>>> import numpy as np
>>> import numpy.linalg as la
>>> np.set_printoptions(precision=2, suppress=True, linewidth=160)
>>> M = np.load("arr.npy")
>>> print(M)
[[ 6  0  0  0 47]
 [ 2  0  0  0 11]
 [ 0  0  0  0 34]
 [ 0  0  0  0 36]
 [ 0  0  9 28  0]
 [ 0  2 32 56  0]
 [ 0  0  0 39  0]
 [12  0  0  0 27]
 [ 0  0 20 56  0]
 [ 0  0  0 17  0]
 [ 0  0  0  0 49]
 [ 0  0 16 33  0]
 [ 0  0  0 25 22]
 [ 5  0  6  0  0]
 [ 0  0  0  0 17]
 [ 0  0 11 42  0]
 [ 0  5 49 43  0]
 [ 0  0 11 40  0]
 [ 0  0  0  0  3]
 [ 0  0  0 24 23]
 [23  9 67  0  0]
 [ 0  0  9 25  0]
 [ 0  0  4 40  0]
 [17  9 67  0  0]]
>>> x0 = np.array([3, 1, 1, -1, 3])
>>> rhs = M @ x0
>>> rhs
array([159,  39, 102, 108, -19, -22, -39, 117, -36, -17, 147, -17,  41,  21,  51, -31,  11, -29,   9,  45, 145, -16, -36, 127])
>>> la.solve(M.T @ M, M.T @ rhs)
array([ 3.,  1.,  1., -1.,  3.])
>>> print(la.lstsq(M, rhs)[0])
[ 3.  1.  1. -1.  3.]
>>> rng = np.random.default_rng(31)
>>> rhs = rhs + 0.1 * rng.normal(size=24)
>>> print(rhs)
[158.96  39.03 102.06 107.9  -18.92 -21.97 -38.92 117.03 -35.88 -17.09 147.18 -16.88  40.94  21.07  51.04 -31.17  11.06 -29.06   8.97  44.94 144.96 -15.99
 -35.99 126.84]
>>> c, *_ = la.lstsq(M, rhs)
>>> [round(float(la.norm(la.solve(M.T @ M + lam * np.eye(5), M.T @ rhs))), 2) for lam in (0, 1, 10, 100)]
[4.57, 4.55, 4.48, 4.2]
>>> c
array([ 3.  ,  0.94,  1.01, -1.  ,  3.  ])
>>> np.round(la.norm(rhs - M @ c), 2)
np.float64(0.37)
>>> cen = (M - M.mean(axis=0)) / M.std(axis=0)
>>> cen.std(axis=0)
array([1., 1., 1., 1., 1.])
>>> c = la.lstsq(np.delete(cen, 0, axis=1), cen[:, 0])[0]
>>> c
array([ 0.59,  0.13, -0.41, -0.05])
>>> round(1 - np.var(cen[:, 0] - np.delete(cen, 0, axis=1) @ c), 2)
np.float64(0.73)
>>> C2 = M.T @ M
>>> np.trace(C2), (M ** 2).sum()
(np.int64(42550), np.int64(42550))
>>> np.allclose(C2, C2.T)
True
>>> (M @ M.T).shape
(24, 24)
>>> print(la.matrix_rank(C2))
5
>>> print(la.svd(M, compute_uv=False) ** 2)
[23809.14  9712.32  8755.78   266.77     6.  ]
>>> print(np.diff(M, axis=0))
[[ -4   0   0   0 -36]
 [ -2   0   0   0  23]
 [  0   0   0   0   2]
 [  0   0   9  28 -36]
 [  0   2  23  28   0]
 [  0  -2 -32 -17   0]
 [ 12   0   0 -39  27]
 [-12   0  20  56 -27]
 [  0   0 -20 -39   0]
 [  0   0   0 -17  49]
 [  0   0  16  33 -49]
 [  0   0 -16  -8  22]
 [  5   0   6 -25 -22]
 [ -5   0  -6   0  17]
 [  0   0  11  42 -17]
 [  0   5  38   1   0]
 [  0  -5 -38  -3   0]
 [  0   0 -11 -40   3]
 [  0   0   0  24  20]
 [ 23   9  67 -24 -23]
 [-23  -9 -58  25   0]
 [  0   0  -5  15   0]
 [ 17   9  63 -40   0]]
>>> print(round(la.norm(M), 2))
206.28
>>> M.sum(axis=0)
array([ 65,  25, 301, 468, 269])
>>> hat = M @ la.solve(M.T @ M, M.T)
>>> print(np.round(la.eigvalsh(hat), 2) + 0)
[0. 0. 0. 0. 0. 0. 0. 0. 0. 0. 0. 0. 0. 0. 0. 0. 0. 0. 0. 1. 1. 1. 1. 1.]
>>> m1 = np.loadtxt("layer6.csv", delimiter=",")
>>> m1
array([[1., 8., 4., 9.],
       [9., 1., 8., 4.],
       [4., 9., 1., 8.],
       [8., 4., 9., 1.]])
>>> Y = m1 / np.sqrt((m1 ** 2).mean(axis=1, keepdims=True))
>>> la.matrix_rank(m1 - m1.mean(axis=1, keepdims=True))
np.int64(3)
>>> m1 - m1.mean(axis=1, keepdims=True)
array([[-4.5,  2.5, -1.5,  3.5],
       [ 3.5, -4.5,  2.5, -1.5],
       [-1.5,  3.5, -4.5,  2.5],
       [ 2.5, -1.5,  3.5, -4.5]])
>>> la.matrix_rank(Y) == la.matrix_rank(m1)
np.True_
>>> la.norm(Y, axis=1)
array([2., 2., 2., 2.])
>>> x0 = np.array([3, 6, 8, -8])
>>> rhs = m1 @ x0
>>> rhs
array([ 11.,  65.,  10., 112.])
>>> la.solve(m1.T, m1[3])
array([ 0.,  0., -0.,  1.])
>>> la.solve(m1, rhs + m1[:, 2])
array([ 3.,  6.,  9., -8.])
>>> m1.reshape(2, -1)
array([[1., 8., 4., 9., 9., 1., 8., 4.],
       [4., 9., 1., 8., 8., 4., 9., 1.]])
>>> m1.ravel(order="F")
array([1., 9., 4., 8., 8., 1., 9., 4., 4., 8., 1., 9., 9., 4., 8., 1.])
>>> blk = m1.reshape(4, 2, -1)
>>> blk.transpose(1, 0, 2)
array([[[1., 8.],
        [9., 1.],
        [4., 9.],
        [8., 4.]],

       [[4., 9.],
        [8., 4.],
        [1., 8.],
        [9., 1.]]])
>>> print(np.einsum("ihd,jhd->hij", blk, blk).shape)
(2, 4, 4)
>>> K = np.load("m.npy")
>>> K
array([[ 0.69, -0.09,  0.14, -0.42,  0.09],
       [-0.09,  0.45, -0.45, -0.16,  0.11],
       [ 0.14, -0.45,  0.48,  0.16,  0.04],
       [-0.42, -0.16,  0.16,  0.43,  0.12],
       [ 0.09,  0.11,  0.04,  0.12,  0.96]])
>>> hat = np.triu(np.array([[0, 5, 0, 6, 3],
...     [1, 9, 5, 3, 3],
...     [5, 9, 3, 5, 8],
...     [8, 2, 4, 8, 6],
...     [7, 6, 1, 8, 8]]), 1) + np.eye(5)
>>> Y = hat @ K @ la.inv(hat)
>>> print(round(la.det(Y), 2))
-0.0
>>> idx = rng.permutation(5)
>>> idx
array([0, 2, 1, 4, 3])
>>> Y = K[idx][:, idx]
>>> print(np.round(np.sort(np.abs(la.eigvals(Y))), 2) + 0)
[0. 0. 1. 1. 1.]
>>> theta = np.radians(90)
>>> R = np.eye(5)
>>> R[1, 1] = R[0, 0] = np.cos(theta)
>>> R[1, 0], R[0, 1] = -np.sin(theta), np.sin(theta)
>>> print(R.round(2) + 0)
[[ 0.  1.  0.  0.  0.]
 [-1.  0.  0.  0.  0.]
 [ 0.  0.  1.  0.  0.]
 [ 0.  0.  0.  1.  0.]
 [ 0.  0.  0.  0.  1.]]
>>> Y = K @ R.T
>>> np.abs(Y - K).max(axis=0)
array([0.78, 0.6 , 0.  , 0.  , 0.  ])
>>> np.allclose(la.norm(K, axis=1), la.norm(Y, axis=1))
True
>>> np.round(la.det(R), 2), np.trace(R)
(np.float64(1.0), np.float64(3.0))
>>> feats = np.load("out2.npy")
>>> feats
array([[1.  , 0.  , 0.  , 0.  ],
       [0.  , 0.5 , 0.5 , 0.  ],
       [0.  , 0.  , 1.  , 0.  ],
       [0.  , 0.  , 0.33, 0.67]])
>>> # 2 blocks once reordered
>>> hat = np.triu(np.array([[4, -1, 4, -7], [-3, -8, 6, -9], [-8, 6, 3, 8], [0, 9, 4, 6]]), 1) + np.eye(4)
>>> Y = hat @ feats @ la.inv(hat)
>>> hat @ feats - feats @ hat
array([[ 0.  ,  0.5 , -2.81,  2.31],
       [ 0.  ,  0.  ,  0.03, -5.53],
       [ 0.  ,  0.  ,  2.64, -2.64],
       [ 0.  ,  0.  ,  0.  , -2.64]])
>>> round(float(la.det(Y)), 2)
0.33
>>> J = np.load("sample16.npy")
>>> print(J)
[[0.1 0. ]
 [0.  0.1]]
>>> hat = np.triu(np.array([[0, 2], [1, 3]]), 1) + np.eye(2)
>>> Y = hat @ J @ la.inv(hat)
>>> np.trace(Y), np.trace(J)
(np.float64(0.2), np.float64(0.2))
>>> np.poly(Y)
array([ 1.  , -0.2 ,  0.01])
>>> la.matrix_rank(Y)
np.int64(2)
>>> J @ J
array([[0.01, 0.  ],
       [0.  , 0.01]])
>>> np.flatnonzero(la.matrix_power((J != 0) + (J.T != 0) + np.eye(2), 2)[0])
array([0])
>>> (la.matrix_power((J != 0) + (J.T != 0) + np.eye(2), 2) > 0).astype(int)
array([[1, 0],
       [0, 1]])
>>> np.sort(la.eigvals(J).real)
array([0.1, 0.1])
>>> data = np.load("mat.npy")
>>> data
array([[5., 1., 1.],
       [1., 5., 1.],
       [1., 1., 5.]])
>>> x0 = np.ones(3)
>>> for _ in range(5):
...     x0 = data @ x0
...     x0 /= la.norm(x0)
...     print(round(x0 @ data @ x0, 2))
... 
7.0
7.0
7.0
7.0
7.0
>>> x0
array([0.58, 0.58, 0.58])
>>> x0 = np.array([-8, 0, 6])
>>> rhs = data @ x0
>>> print(rhs)
[-34.  -2.  22.]
>>> np.round(la.solve(data, rhs + data[:, 0]), 2) + 0
array([-7.,  0.,  6.])
>>> print(la.solve(data, data[:, 2]))
[0. 0. 1.]
>>> Y = la.inv(data)
>>> print(Y)
[[ 0.21 -0.04 -0.04]
 [-0.04  0.21 -0.04]
 [-0.04 -0.04  0.21]]
>>> la.inv(Y)
array([[5., 1., 1.],
       [1., 5., 1.],
       [1., 1., 5.]])
>>> print(np.allclose(Y, data.T))
False
>>> print(round(la.det(data) * la.det(Y), 2))
1.0
>>> w, evecs = la.eig(J)
>>> print(np.sort(la.eigvals(J @ J)))
[0.01 0.01]
>>> la.matrix_power(data, 3)
array([[157.,  93.,  93.],
       [ 93., 157.,  93.],
       [ 93.,  93., 157.]])
>>> np.round(la.det(data), 2)
np.float64(112.0)
>>> np.allclose(data @ data.T, data.T @ data)
True
>>> data @ data
array([[27., 11., 11.],
       [11., 27., 11.],
       [11., 11., 27.]])
>>> round(float(np.abs(la.eigvals(data)).max()), 2)
7.0
>>> arr = np.load("x.npy")
>>> arr
array([[0, 0, 0, 1],
       [0, 1, 1, 0],
       [0, 3, 3, 1]])
>>> la.cond(arr) > 100
np.True_
>>> print(np.argsort(-la.norm(arr, axis=0).round(6), kind="stable")[:3])
[1 2 3]
>>> np.round(la.norm(arr, 2) / la.norm(arr), 2)
np.float64(0.98)
>>> [round(float(x), 2) for x in la.svd(arr, compute_uv=False)[:3]]
[4.58, 1.02, 0.0]
>>> Uu, sig, Vh = la.svd(arr, full_matrices=False)
>>> round(float(np.sqrt((sig ** 2).sum())), 2), round(float(la.norm(arr)), 2)
(4.69, 4.69)
>>> print(np.abs(Vh[0]))
[0.   0.69 0.69 0.22]
>>> Uu.shape, sig.shape, Vh.shape
((3, 3), (3,), (3, 4))
>>> np.round(Uu.T @ arr @ Vh.T, 2) + 0
array([[4.58, 0.  , 0.  ],
       [0.  , 1.02, 0.  ],
       [0.  , 0.  , 0.  ]])
>>> np.round(Uu.T @ Uu, 2) + 0
array([[1., 0., 0.],
       [0., 1., 0.],
       [0., 0., 1.]])
>>> (sig > 1e-8).sum()
np.int64(2)
>>> Uu, sig, Vh = la.svd(arr)
>>> sig.round(2) + 0
array([4.58, 1.02, 0.  ])
>>> np.argmax(sig[:-1] / (sig[1:] + 1e-6)) + 1
np.int64(2)
>>> Y = Uu[:, :2] @ np.diag(sig[:2]) @ Vh[:2]
>>> la.matrix_rank(arr, rtol=0.05)
np.int64(2)
>>> la.matrix_rank(Y)
np.int64(2)
>>> round(la.norm(arr - Y, 2), 2), round(sig[2], 2)
(np.float64(0.0), np.float64(0.0))
>>> Uu, sig, Vh = la.svd(arr)
>>> evecs = Vh[:(sig > 1e-8).sum()]
>>> x0 = arr[0] + 5 * arr[1] + rng.integers(2) * np.eye(4)[1]
>>> x0
array([0., 6., 5., 1.])
>>> la.matrix_rank(np.vstack([arr, x0]))
np.int64(3)
>>> np.round(la.norm(x0 - evecs.T @ evecs @ x0), 2)
np.float64(0.71)
>>> w, evecs = la.eigh(J)
>>> x0 = np.array([-4, -1])
>>> evecs * np.abs(w) @ evecs.T
array([[0.1, 0. ],
       [0. , 0.1]])
>>> evecs * np.sqrt(w) @ evecs.T
array([[0.32, 0.  ],
       [0.  , 0.32]])
>>> la.eigvalsh(J[1:, 1:])
array([0.1])
>>> round(float(x0 @ J @ x0), 2)
1.7
>>> np.abs(J).sum(axis=1).max(), np.abs(w).max()
(np.float64(0.1), np.float64(0.1))
>>> Y = np.array([[-1, -2, -1, 1], [1, 0, 1, -2], [0, -1, -2, -1], [-2, 2, -2, 0]])
>>> W0 = Y + Y.T
>>> W0
array([[-2, -1, -1, -1],
       [-1,  0,  0,  0],
       [-1,  0, -4, -3],
       [-1,  0, -3,  0]])
>>> w, evecs = la.eigh(W0)
>>> x0 = np.array([8, 0, 6, 3])
>>> print(np.abs(W0).sum(axis=1).max(), np.round(np.abs(w).max(), 2))
8 6.08
>>> (np.sign(evecs[:, -1].round(6)) == np.sign(evecs[0, -1].round(6))).astype(int)
array([1, 0, 1, 0])
>>> w, evecs = la.eig(W0)
>>> round(np.prod(w), 2)
np.float64(9.0)
>>> np.sort(la.eigvals(W0 @ W0))
array([ 0.19,  2.77,  4.11, 36.92])
>>> w
array([-6.08, -2.03,  0.44,  1.67])
>>> np.sort(np.abs(la.eigvals(feats)))[::-1]
array([1.  , 1.  , 0.67, 0.5 ])
>>> la.matrix_power(feats, 2)
array([[1.  , 0.  , 0.  , 0.  ],
       [0.  , 0.25, 0.75, 0.  ],
       [0.  , 0.  , 1.  , 0.  ],
       [0.  , 0.  , 0.55, 0.45]])
>>> pr = np.eye(4)[2]
>>> for _ in range(4):
...     pr = pr @ feats
...     print(pr.round(2))
... 
[0. 0. 1. 0.]
[0. 0. 1. 0.]
[0. 0. 1. 0.]
[0. 0. 1. 0.]
>>> w, evecs = la.eigh(data)
>>> x0 = np.array([-5, -1, -4])
>>> x0 @ data @ x0
np.float64(268.0)
>>> print(np.abs(data).sum(axis=1).max(), round(float(np.abs(w).max()), 2))
7.0 7.0
>>> la.eigvalsh(data[1:, 1:])
array([4., 6.])
>>> w, evecs = la.eig(data)
>>> w
array([4., 7., 4.])
>>> np.sort(la.eigvals(la.inv(data)))
array([0.14, 0.25, 0.25])
>>> round(np.prod(w), 2)
np.float64(112.0)
